$ ipython --no-banner

In [1]: import numpy as np

In [2]: import numpy.linalg as la

In [3]: np.set_printoptions(precision=2, suppress=True, linewidth=120, floatmode="fixed")

In [4]: m1 = np.load("arr.npy")

In [5]: m1
Out[5]: 
array([[ 4,  3,  2,  4, -3,  0,  4,  2,  0, -3,  2],
       [ 3,  4,  0, -3, -1, -1,  0,  4,  2, -2,  0],
       [ 2,  0, -4,  3,  2,  2,  3,  1,  3, -1,  1],
       [ 4, -3,  3,  0,  0, -4, -3,  0,  1,  3,  2],
       [-3, -1,  2,  0,  0,  2,  1,  3,  0,  0,  0],
       [ 0, -1,  2, -4,  2,  0,  0,  1,  1,  0,  1],
       [ 4,  0,  3, -3,  1,  0,  4,  0,  0, -3,  0],
       [ 2,  4,  1,  0,  3,  1,  0,  2,  1, -1, -2],
       [ 0,  2,  3,  1,  0,  1,  0,  1,  4,  0,  0],
       [-3, -2, -1,  3,  0,  0, -3, -1,  0, -4, -1],
       [ 2,  0,  1,  2,  0,  1,  0, -2,  0, -1,  4]])

In [6]: q, r_ = la.qr(m1)

In [7]: np.allclose(r_.T @ r_, m1.T @ m1)
Out[7]: True

In [8]: np.round(np.trace(q @ q.T), 2)
Out[8]: np.float64(11.0)

In [9]: q.shape, r_.shape
Out[9]: ((11, 11), (11, 11))

In [10]: rng = np.random.default_rng(8872)

In [11]: z = rng.permutation(11)

In [12]: z
Out[12]: array([10,  1,  3,  0,  4,  2,  5,  6,  7,  8,  9])

In [13]: Y = m1[z][:, z]

In [14]: np.allclose(Y, m1)
Out[14]: False

In [15]: np.trace(Y)
Out[15]: np.int64(14)

In [16]: evals, vecs = la.eigh(m1)

In [17]: la.svd(m1, compute_uv=False)
Out[17]: array([12.93, 10.30,  9.08,  6.70,  6.56,  5.97,  5.37,  4.31,  3.62,  2.80,  0.56])

In [18]: np.round(vecs.T @ vecs, 2) + 0
Out[18]: 
array([[1.00, 0.00, 0.00, 0.00, 0.00, 0.00, 0.00, 0.00, 0.00, 0.00, 0.00],
       [0.00, 1.00, 0.00, 0.00, 0.00, 0.00, 0.00, 0.00, 0.00, 0.00, 0.00],
       [0.00, 0.00, 1.00, 0.00, 0.00, 0.00, 0.00, 0.00, 0.00, 0.00, 0.00],
       [0.00, 0.00, 0.00, 1.00, 0.00, 0.00, 0.00, 0.00, 0.00, 0.00, 0.00],
       [0.00, 0.00, 0.00, 0.00, 1.00, 0.00, 0.00, 0.00, 0.00, 0.00, 0.00],
       [0.00, 0.00, 0.00, 0.00, 0.00, 1.00, 0.00, 0.00, 0.00, 0.00, 0.00],
       [0.00, 0.00, 0.00, 0.00, 0.00, 0.00, 1.00, 0.00, 0.00, 0.00, 0.00],
       [0.00, 0.00, 0.00, 0.00, 0.00, 0.00, 0.00, 1.00, 0.00, 0.00, 0.00],
       [0.00, 0.00, 0.00, 0.00, 0.00, 0.00, 0.00, 0.00, 1.00, 0.00, 0.00],
       [0.00, 0.00, 0.00, 0.00, 0.00, 0.00, 0.00, 0.00, 0.00, 1.00, 0.00],
       [0.00, 0.00, 0.00, 0.00, 0.00, 0.00, 0.00, 0.00, 0.00, 0.00, 1.00]])

In [19]: round(evals.sum(), 2), np.trace(m1)
Out[19]: (np.float64(14.0), np.int64(14))

In [20]: (evals > 1e-8).sum(), (evals < -1e-8).sum()
Out[20]: (np.int64(6), np.int64(5))

In [21]: np.unique(evals.round(6) + 0, return_counts=True)[1]
Out[21]: array([1, 1, 1, 1, 1, 1, 1, 1, 1, 1, 1])

In [22]: data = np.loadtxt("test15.csv", delimiter=",")

In [23]: print(data)
[[  0.11   5.16   4.90   3.00   2.97   1.94]
 [  0.06   4.06   4.25   2.33   2.52   1.69]
 [ -0.09   3.20   3.15   1.85   1.87   1.30]
 [ -0.05   1.82   2.03   1.18   1.08   0.73]
 [  0.02  -2.00  -1.98  -1.11  -1.06  -0.83]
 [ -0.03  -0.48  -0.39  -0.13  -0.14  -0.21]
 [  0.02   1.41   1.41   0.87   0.93   0.55]
 [ -0.21   0.74   0.47   0.34   0.02   0.14]
 [  0.06  -0.82  -0.87  -0.45  -0.52  -0.38]
 [ -0.06  -3.50  -3.36  -1.99  -2.10  -1.33]
 [  0.11 -13.62 -13.85  -8.47  -8.33  -5.59]
 [ -0.07   8.92   9.09   5.59   5.39   3.74]]

In [24]: Y = np.c_[data[:, :2] @ np.array([[3, 7], [7, 8]]), np.array([0, 1, 1, 0, 1, 0, 1, 2, 0, 0, 1, 1])]

In [25]: Y
Out[25]: 
array([[  36.45,   42.05,    0.00],
       [  28.60,   32.90,    1.00],
       [  22.13,   24.97,    1.00],
       [  12.59,   14.21,    0.00],
       [ -13.94,  -15.86,    1.00],
       [  -3.45,   -4.05,    0.00],
       [   9.93,   11.42,    1.00],
       [   4.55,    4.45,    2.00],
       [  -5.56,   -6.14,    0.00],
       [ -24.68,  -28.42,    0.00],
       [ -95.01, -108.19,    1.00],
       [  62.23,   70.87,    1.00]])

In [26]: np.round(la.norm(Y - data @ la.lstsq(data, Y)[0], axis=0), 2) + 0
Out[26]: array([0.00, 0.00, 2.65])

In [27]: K = np.load("m.npy")

In [28]: print(K)
[[ 19.29  -4.56   2.67   0.39  -0.03]
 [-14.08  -9.02  -9.21  -3.54  -4.79]
 [  1.88 -16.16  -8.98  -4.11  -6.14]
 [ 16.85   5.56   7.95   2.86   3.70]
 [ -8.88  15.45   6.62   3.34   5.22]
 [ -0.20 -15.95  -9.43  -4.22  -6.24]
 [  7.45  13.71  10.12   4.23   6.02]
 [-14.18  -8.92  -9.18  -3.52  -4.76]
 [ -0.23  16.01   9.35   4.20   6.22]
 [ 19.29  -4.53   2.69   0.40  -0.02]
 [ 19.24  -4.86   2.48   0.30  -0.15]
 [  1.29  15.76   9.62   4.26   6.26]]

In [29]: vec = np.array([1, 0, 1, 1, 0])

In [30]: h = np.maximum(K @ vec, 0)

In [31]: print(np.maximum(K @ vec, 0) - np.maximum(-K @ vec, 0))
[ 22.34 -26.83 -11.21  27.66   1.09 -13.85  21.80 -26.88  13.32  22.38  22.03  15.17]

In [32]: np.tanh(K @ vec)
Out[32]: array([ 1.00, -1.00, -1.00,  1.00,  0.80, -1.00,  1.00, -1.00,  1.00,  1.00,  1.00,  1.00])

In [33]: np.flatnonzero(h > 1e-9)
Out[33]: array([ 0,  3,  4,  6,  8,  9, 10, 11])

In [34]: print(K.T @ h)
[1921.57  611.55  892.72  319.66  412.78]

In [35]: np.maximum(K @ (3 * vec), 0)
Out[35]: array([67.03,  0.00,  0.00, 82.97,  3.26,  0.00, 65.40,  0.00, 39.96, 67.13, 66.08, 45.51])

In [36]: Uu, sig, vt = la.svd(K)

In [37]: print(np.argmax(sig[:-1] / (sig[1:] + 1e-6)) + 1)
2

In [38]: Y = Uu[:, :2] @ np.diag(sig[:2]) @ vt[:2]

In [39]: print(la.matrix_rank(K, rtol=0.05))
2

In [40]: np.round(la.norm(K - Y, 2), 2), round(sig[2], 2)
Out[40]: (np.float64(0.0), np.float64(0.0))

In [41]: Y
Out[41]: 
array([[ 19.29,  -4.56,   2.67,   0.39,  -0.03],
       [-14.08,  -9.02,  -9.21,  -3.54,  -4.79],
       [  1.88, -16.16,  -8.98,  -4.11,  -6.14],
       [ 16.85,   5.56,   7.95,   2.86,   3.70],
       [ -8.88,  15.45,   6.62,   3.34,   5.22],
       [ -0.20, -15.95,  -9.43,  -4.22,  -6.24],
       [  7.45,  13.71,  10.12,   4.23,   6.02],
       [-14.18,  -8.92,  -9.18,  -3.52,  -4.76],
       [ -0.23,  16.01,   9.35,   4.20,   6.22],
       [ 19.29,  -4.53,   2.69,   0.40,  -0.02],
       [ 19.24,  -4.86,   2.48,   0.30,  -0.15],
       [  1.29,  15.76,   9.62,   4.26,   6.26]])
